$ python3 -q
>>> import numpy as np
>>> np.set_printoptions(precision=3, suppress=True, linewidth=200)
>>> tidy = lambda a: np.round(a, 3) + 0
>>> data = 0.2 ** np.abs(np.subtract.outer(np.arange(8), np.arange(8)))
>>> tidy(data)
array([[1.   , 0.2  , 0.04 , 0.008, 0.002, 0.   , 0.   , 0.   ],
       [0.2  , 1.   , 0.2  , 0.04 , 0.008, 0.002, 0.   , 0.   ],
       [0.04 , 0.2  , 1.   , 0.2  , 0.04 , 0.008, 0.002, 0.   ],
       [0.008, 0.04 , 0.2  , 1.   , 0.2  , 0.04 , 0.008, 0.002],
       [0.002, 0.008, 0.04 , 0.2  , 1.   , 0.2  , 0.04 , 0.008],
       [0.   , 0.002, 0.008, 0.04 , 0.2  , 1.   , 0.2  , 0.04 ],
       [0.   , 0.   , 0.002, 0.008, 0.04 , 0.2  , 1.   , 0.2  ],
       [0.   , 0.   , 0.   , 0.002, 0.008, 0.04 , 0.2  , 1.   ]])
>>> vec = np.ones(8)
>>> for _ in range(5):
...     vec = data @ vec
...     vec /= np.linalg.norm(vec)
...     print(round(vec @ data @ vec, 3))
... 
1.434
1.441
1.445
1.447
1.448
>>> tidy(np.linalg.eigvalsh(data)[-1])
np.float64(1.451)
>>> Lm = np.linalg.cholesky(data)
>>> np.diag(Lm) ** 2
array([1.  , 0.96, 0.96, 0.96, 0.96, 0.96, 0.96, 0.96])
>>> basis = np.sign(np.array([[1, 1, 2, 2], [2, 3, 0, 2], [3, 3, 0, 0], [0, 1, 0, 2]]))
>>> out = (np.tril(basis, -1) + np.eye(4)) @ (np.triu(basis, 1) + np.eye(4))
>>> vals = np.array([-1, -3, 0, -2])
>>> A = np.rint(out * vals @ np.linalg.inv(out)) + 0
>>> A
array([[ 2., -4.,  1.,  1.],
       [ 6., -8.,  1.,  2.],
       [ 6., -8.,  1.,  2.],
       [ 2., -2.,  0., -1.]])
>>> # null space of dimension 1
>>> r = np.linalg.matrix_rank(A)
>>> r
np.int64(3)
>>> null = np.linalg.svd(A)[2][r:].T
>>> [int(np.linalg.matrix_rank(np.delete(A, i, axis=0))) for i in range(4)]
[2, 3, 3, 2]
>>> tidy(null[:, 0] / null[np.abs(null[:, 0]).round(6).argmax(), 0])
array([0.5, 0.5, 1. , 0. ])
>>> np.linalg.matrix_rank(A.T @ A), np.linalg.matrix_rank(A @ A.T)
(np.int64(3), np.int64(3))
>>> np.allclose(A @ null, 0)
True
>>> null.shape
(4, 1)
